$ ipython --no-banner

In [1]: import numpy as np

In [2]: np.set_printoptions(suppress=True, linewidth=160)

In [3]: Q, _ = np.linalg.qr(np.array([[0.9, -1.0, 0.2], [-0.2, 2.5, -0.6], [0.6, 0.3, -1.1]]))

In [4]: arr = 2 * Q

In [5]: print(arr.round(1))
[[-1.6  0.1 -1.1]
 [ 0.4 -1.9 -0.6]
 [-1.1 -0.7  1.5]]

In [6]: f, g = arr[2], arr[0]

In [7]: print(round(f @ g, 1))
-0.0

In [8]: pr = (f @ g) / (f @ f) * f

In [9]: print(np.round(g - pr, 1))
[-1.6  0.1 -1.1]

In [10]: print(np.round((g - pr) @ f, 1))
-0.0

In [11]: print(round(np.linalg.norm(arr[2], 1), 1), round(np.linalg.norm(arr[2], np.inf), 1))
3.3 1.5

In [12]: print(np.linalg.norm(arr, axis=1).argmax())
1

In [13]: print(np.round(np.linalg.norm(arr, axis=1), 1))
[2. 2. 2.]

In [14]: print(round(np.linalg.norm(arr, "nuc"), 1))
6.0

In [15]: print(round(float(np.linalg.norm(arr[2] - arr[1])), 1))
2.8

In [16]: x0 = np.array([4, -5, -9])

In [17]: a = np.maximum(arr @ x0, 0)

In [18]: print(a.round(1))
[ 3.4 16.5  0. ]

In [19]: print(np.round(arr.T @ a, 1))
[  0.4 -30.5 -14.5]

In [20]: out = np.array([[2, 3], [-2, 0], [-3, 0]])

In [21]: print(np.round(np.einsum("ik,kj->ji", arr, out), 1) + 0)
[[ 0.   6.4 -5.2]
 [-4.9  1.1 -3.3]]

In [22]: print(np.linalg.matrix_rank(arr @ out))
2

In [23]: print(np.round(out.T @ arr.T, 1) + 0)
[[ 0.   6.4 -5.2]
 [-4.9  1.1 -3.3]]

In [24]: print(np.vstack([arr, out.T]).shape)
(5, 3)

In [25]: print(np.round(np.einsum("ij->j", arr), 1))
[-2.4 -2.5 -0.3]

In [26]: C = 10 * np.array([[1.5, -0.8, -0.7], [-1.3, 0.6, 0.3]])

In [27]: rng = np.random.default_rng(58173)

In [28]: idx = rng.integers(0, 2, 21)

In [29]: mat = C[idx] + rng.normal(size=(21, 3))

In [30]: print(mat.round(1))
[[ 15.4  -8.5  -6.6]
 [-14.6   5.8   4.7]
 [ 15.7  -7.2  -7.3]
 [ 17.8  -9.   -7.3]
 [ 15.5  -8.2  -6.6]
 [ 16.1  -7.6  -7.4]
 [ 13.8  -8.9  -7.9]
 [ 15.   -7.2  -7.5]
 [-12.9   6.1   1. ]
 [ 15.9  -7.2  -7.3]
 [ 15.1  -7.   -7.2]
 [-13.2   6.3   2.9]
 [ 16.3  -8.2  -6.6]
 [ 15.9  -6.7  -7. ]
 [ 14.4  -6.4  -6.6]
 [ 14.2  -9.3  -6.7]
 [ 15.7  -7.8  -8.3]
 [-12.2   6.7   5.4]
 [ 15.2  -7.8  -6.6]
 [ 15.9  -7.6  -8.6]
 [ 14.2  -7.3  -7.7]]

In [31]: x0 = np.array([1, 1, 2])

In [32]: a = np.maximum(mat @ x0, 0)

In [33]: print(np.round(mat.T @ a, 1))
[-72.   38.3  30.7]

In [34]: print(a.round(1))
[0.  0.6 0.  0.  0.  0.  0.  0.  0.  0.  0.  0.  0.  0.  0.  0.  0.  5.2 0.  0.  0. ]

In [35]: print(np.flatnonzero(a > 1e-9))
[ 1 17]
